% ipython --no-banner

In [1]: import numpy as np

In [2]: from numpy import linalg as LA

In [3]: np.set_printoptions(suppress=True, linewidth=120)

In [4]: m1 = np.array([[4.0, -2.0, 3.0, 1.0],
   ...:     [-4.0, 2.0, -4.0, 0.0],
   ...:     [-4.0, 2.0, -3.0, -1.0],
   ...:     [-4.0, -4.0, -2.0, 4.0]])

In [5]: Uu, sigma, Vh = LA.svd(m1)

In [6]: evecs = Vh[:(sigma > 1e-8).sum()]

In [7]: rng = np.random.default_rng(6001)

In [8]: vec = m1[3] + -3 * m1[0] + rng.integers(2) * np.eye(4)[0]

In [9]: vec
Out[9]: array([-15.,   2., -11.,   1.])

In [10]: np.round(np.diag(evecs.T @ evecs), 3)
Out[10]: array([0.923, 0.692, 0.692, 0.692])

In [11]: round(float(LA.norm(vec - evecs.T @ evecs @ vec)), 3)
Out[11]: 0.277

In [12]: np.allclose(evecs.T @ evecs @ vec, vec)
Out[12]: False

In [13]: idx = rng.permutation(4)

In [14]: idx
Out[14]: array([1, 2, 0, 3])

In [15]: M2 = m1[idx][:, idx]

In [16]: M2
Out[16]: 
array([[ 2., -4., -4.,  0.],
       [ 2., -3., -4., -1.],
       [-2.,  3.,  4.,  1.],
       [-4., -2., -4.,  4.]])

In [17]: round(float(LA.det(M2)), 3), round(LA.det(m1[idx]), 3)
Out[17]: (0.0, np.float64(0.0))

In [18]: arr = np.load("case14.npy")

In [19]: arr
Out[19]: 
array([[3, 2, 0, 0],
       [7, 2, 0, 0],
       [0, 0, 3, 2],
       [0, 0, 7, 2]])

In [20]: G = arr.T @ arr

In [21]: np.trace(G), (arr ** 2).sum()
Out[21]: (np.int64(132), np.int64(132))

In [22]: np.allclose(G, G.T)
Out[22]: True

In [23]: (arr @ arr.T).shape
Out[23]: (4, 4)

In [24]: M2 = LA.inv(arr)

In [25]: M2
Out[25]: 
array([[-0.25 ,  0.25 ,  0.   ,  0.   ],
       [ 0.875, -0.375,  0.   ,  0.   ],
       [ 0.   ,  0.   , -0.25 ,  0.25 ],
       [ 0.   ,  0.   ,  0.875, -0.375]])

In [26]: arr @ M2
Out[26]: 
array([[1., 0., 0., 0.],
       [0., 1., 0., 0.],
       [0., 0., 1., 0.],
       [0., 0., 0., 1.]])

In [27]: np.round(LA.cond(arr), 3)
Out[27]: np.float64(8.127)

In [28]: J = np.load("a.npy")

In [29]: J
Out[29]: 
array([[-3,  3,  2],
       [-2,  5, -1],
       [ 1,  5,  1],
       [ 3,  8,  3],
       [ 1,  8,  6],
       [ 1, 10,  3],
       [ 0, 13,  4],
       [-1, 11,  1],
       [-1,  9,  1],
       [-4, 11, -2],
       [-2, 12, -1],
       [-1, 14, -3]])

In [30]: u = np.array([-3, -2])

In [31]: np.array([np.convolve(row, u, "same") for row in J])
Out[31]: 
array([[  9,  -3, -12],
       [  6, -11,  -7],
       [ -3, -17, -13],
       [ -9, -30, -25],
       [ -3, -26, -34],
       [ -3, -32, -29],
       [  0, -39, -38],
       [  3, -31, -25],
       [  3, -25, -21],
       [ 12, -25, -16],
       [  6, -32, -21],
       [  3, -40, -19]])

In [32]: def softmax(z):
    ...:     e = np.exp(z - z.max(axis=-1, keepdims=True))
    ...:     return e / e.sum(axis=-1, keepdims=True)
    ...: 

In [33]: np.round(softmax(J).sum(axis=1), 3)
Out[33]: array([1., 1., 1., 1., 1., 1., 1., 1., 1., 1., 1., 1.])

In [34]: np.round(softmax(J[11]), 3) + 0
Out[34]: array([0., 1., 0.])

In [35]: S = J @ J.T / np.sqrt(3)

In [36]: np.round(softmax(S + np.triu(np.full(S.shape, -np.inf), 1)), 3) + 0
Out[36]: 
array([[1.   , 0.   , 0.   , 0.   , 0.   , 0.   , 0.   , 0.   , 0.   , 0.   , 0.   , 0.   ],
       [0.002, 0.998, 0.   , 0.   , 0.   , 0.   , 0.   , 0.   , 0.   , 0.   , 0.   , 0.   ],
       [0.001, 0.053, 0.947, 0.   , 0.   , 0.   , 0.   , 0.   , 0.   , 0.   , 0.   , 0.   ],
       [0.   , 0.   , 0.   , 1.   , 0.   , 0.   , 0.   , 0.   , 0.   , 0.   , 0.   , 0.   ],
       [0.   , 0.   , 0.   , 0.   , 1.   , 0.   , 0.   , 0.   , 0.   , 0.   , 0.   , 0.   ],
       [0.   , 0.   , 0.   , 0.   , 0.002, 0.998, 0.   , 0.   , 0.   , 0.   , 0.   , 0.   ],
       [0.   , 0.   , 0.   , 0.   , 0.   , 0.   , 1.   , 0.   , 0.   , 0.   , 0.   , 0.   ],
       [0.   , 0.   , 0.   , 0.   , 0.   , 0.   , 1.   , 0.   , 0.   , 0.   , 0.   , 0.   ],
       [0.   , 0.   , 0.   , 0.   , 0.   , 0.   , 1.   , 0.   , 0.   , 0.   , 0.   , 0.   ],
       [0.   , 0.   , 0.   , 0.   , 0.   , 0.   , 0.03 , 0.   , 0.   , 0.97 , 0.   , 0.   ],
       [0.   , 0.   , 0.   , 0.   , 0.   , 0.   , 0.847, 0.   , 0.   , 0.003, 0.15 , 0.   ],
       [0.   , 0.   , 0.   , 0.   , 0.   , 0.   , 0.   , 0.   , 0.   , 0.   , 0.   , 1.   ]])

In [37]: np.round(softmax(S)[11] @ J, 3)
Out[37]: array([-1., 14., -3.])

In [38]: softmax(S).round(6).argmax(axis=1)
Out[38]: array([ 6, 11,  6,  6,  6,  6,  6, 11, 11, 11, 11, 11])

In [39]: idx = J[:, 2] > np.median(J[:, 2])

In [40]: u = J[idx].mean(axis=0) - J[~idx].mean(axis=0)

In [41]: u.round(3)
Out[41]: array([ 1.829, -1.171,  4.171])

In [42]: idx.astype(int)
Out[42]: array([1, 0, 0, 1, 1, 1, 1, 0, 0, 0, 0, 0])

In [43]: np.argsort(-np.abs(u).round(6), kind="stable")
Out[43]: array([2, 0, 1])

In [44]: round((((J - J.mean(axis=0)) @ u > 0) == idx).mean(), 3)
Out[44]: np.float64(0.917)

In [45]: ((J - J.mean(axis=0)) @ u > 0).astype(int)
Out[45]: array([1, 0, 1, 1, 1, 1, 1, 0, 0, 0, 0, 0])

In [46]: A = np.array([[0, 0, 0, -1], [0, 8, 1, 1], [0, 1, 0, -5], [-1, 1, -5, -2]])

In [47]: A
Out[47]: 
array([[ 0,  0,  0, -1],
       [ 0,  8,  1,  1],
       [ 0,  1,  0, -5],
       [-1,  1, -5, -2]])

In [48]: u = np.array([4, 3, 5])

In [49]: np.cross(A[0, :3], A[1, :3])
Out[49]: array([0, 0, 0])

In [50]: ev, evecs = LA.eigh(A)

In [51]: np.round(LA.svd(A, compute_uv=False), 3)
Out[51]: array([8.144, 6.332, 4.192, 0.005])

In [52]: np.round(evecs.T @ A @ evecs, 3) + 0
Out[52]: 
array([[-6.332,  0.   ,  0.   ,  0.   ],
       [ 0.   , -0.005,  0.   ,  0.   ],
       [ 0.   ,  0.   ,  4.192,  0.   ],
       [ 0.   ,  0.   ,  0.   ,  8.144]])

In [53]: [round(float(LA.det(A[:i, :i])), 2) + 0 for i in range(1, 5)]
Out[53]: [0.0, 0.0, 0.0, 1.0]

In [54]: round(float(LA.eigvalsh(A).min()), 3)
Out[54]: -6.332

In [55]: G = A.T @ A

In [56]: np.round(LA.svd(A, compute_uv=False) ** 2, 3) + 0
Out[56]: array([66.328, 40.095, 17.577,  0.   ])

In [57]: np.trace(G), (A ** 2).sum()
Out[57]: (np.int64(124), np.int64(124))

In [58]: M = np.loadtxt("block0.csv", delimiter=",")

In [59]: M
Out[59]: 
array([[ 32.587,  -0.271,  -8.844],
       [ 30.033,   0.047,  -9.955],
       [ 29.641,   1.248,  -9.701],
       [ 30.093,   2.227,  -9.512],
       [ 28.592,   1.593,  -8.105],
       [ 29.539,  -0.172, -10.96 ],
       [ 28.747,   0.734, -11.357],
       [ 29.94 ,  -0.24 ,  -9.358],
       [ 28.955,  -0.844, -10.313],
       [ 30.721,   0.116,  -9.074],
       [ 29.487,   0.387, -10.746],
       [ 29.541,   1.364, -10.393],
       [ 29.897,  -1.025,  -8.19 ],
       [ 28.611,  -0.574,  -9.683],
       [ 29.52 ,  -2.472, -11.492],
       [ 28.287,   1.262, -10.08 ],
       [ 28.787,   0.054,  -9.258],
       [ 29.179,   1.543, -11.512],
       [ 28.432,  -0.42 , -11.659],
       [ 29.288,   0.232,  -9.856],
       [ 29.897,  -1.548,  -9.992]])

In [60]: cent = M[[13, 15]].astype(float)

In [61]: for _ in range(6):
    ...:     idx = LA.norm(M[:, None] - cent, axis=-1).argmin(axis=1)
    ...:     cent = np.array([M[idx == j].mean(axis=0) for j in range(2)])
    ...: 

In [62]: idx
Out[62]: array([0, 0, 1, 1, 1, 0, 1, 0, 0, 0, 1, 1, 0, 0, 0, 1, 0, 1, 0, 0, 0])

In [63]: np.round(cent[1] - cent[0], 3)
Out[63]: array([-0.512,  1.842, -0.281])

In [64]: q, r_ = LA.qr(M)

In [65]: np.round(q.T @ q, 3) + 0
Out[65]: 
array([[1., 0., 0.],
       [0., 1., 0.],
       [0., 0., 1.]])

In [66]: round(abs(r_[0, 0]), 3), np.round(LA.norm(M[:, 0]), 3)
Out[66]: (np.float64(135.312), np.float64(135.312))

In [67]: vec = np.array([9, 2, 7])

In [68]: target = M @ vec

In [69]: np.round(LA.solve(M.T @ M, M.T @ target), 3)
Out[69]: array([9., 2., 7.])

In [70]: target = target + 0.05 * rng.normal(size=21)

In [71]: target.round(3)
Out[71]: 
array([230.765, 200.625, 201.375, 208.722, 203.73 , 188.764, 180.686, 203.485, 186.675, 213.202, 190.873, 195.914,
       209.659, 188.594, 180.356, 186.551, 194.453, 185.067, 173.457, 195.006, 195.991])

In [72]: beta, *_ = LA.lstsq(M, target)

In [73]: beta.round()
Out[73]: array([9., 2., 7.])

In [74]: cen = M - M.mean(axis=0)

In [75]: evecs = LA.svd(cen)[2][:1]

In [76]: M2 = cen - cen @ evecs.T @ evecs

In [77]: LA.norm(M2, axis=1).round(6).argmax()
Out[77]: np.int64(0)

In [78]: round(LA.norm(M2) / LA.norm(cen), 3)
Out[78]: np.float64(0.763)

In [79]: np.round(np.diag(evecs.T @ evecs), 3)
Out[79]: array([0.005, 0.766, 0.229])

In [80]: np.round(np.cov(cen @ evecs.T, rowvar=False), 3)
Out[80]: np.float64(1.366)

In [81]: mat = np.arange(16).reshape(4, 4) + 4

In [82]: mat
Out[82]: 
array([[ 4,  5,  6,  7],
       [ 8,  9, 10, 11],
       [12, 13, 14, 15],
       [16, 17, 18, 19]])

In [83]: vec = np.array([2, 0, 0, 1])

In [84]: (arr * vec).sum(axis=1)
Out[84]: array([ 6, 14,  2,  2])

In [85]: arr @ np.eye(4)[2]
Out[85]: array([0., 0., 3., 7.])

In [86]: np.sign((arr @ vec).round(6))
Out[86]: array([1, 1, 1, 1])

In [87]: arr @ (2 * vec)
Out[87]: array([12, 28,  4,  4])

In [88]: u = np.array([5, 4])

In [89]: np.convolve(mat[3], u)
Out[89]: array([ 80, 149, 158, 167,  76])

In [90]: np.array([np.convolve(row, u, "same") for row in mat])
Out[90]: 
array([[ 20,  41,  50,  59],
       [ 40,  77,  86,  95],
       [ 60, 113, 122, 131],
       [ 80, 149, 158, 167]])
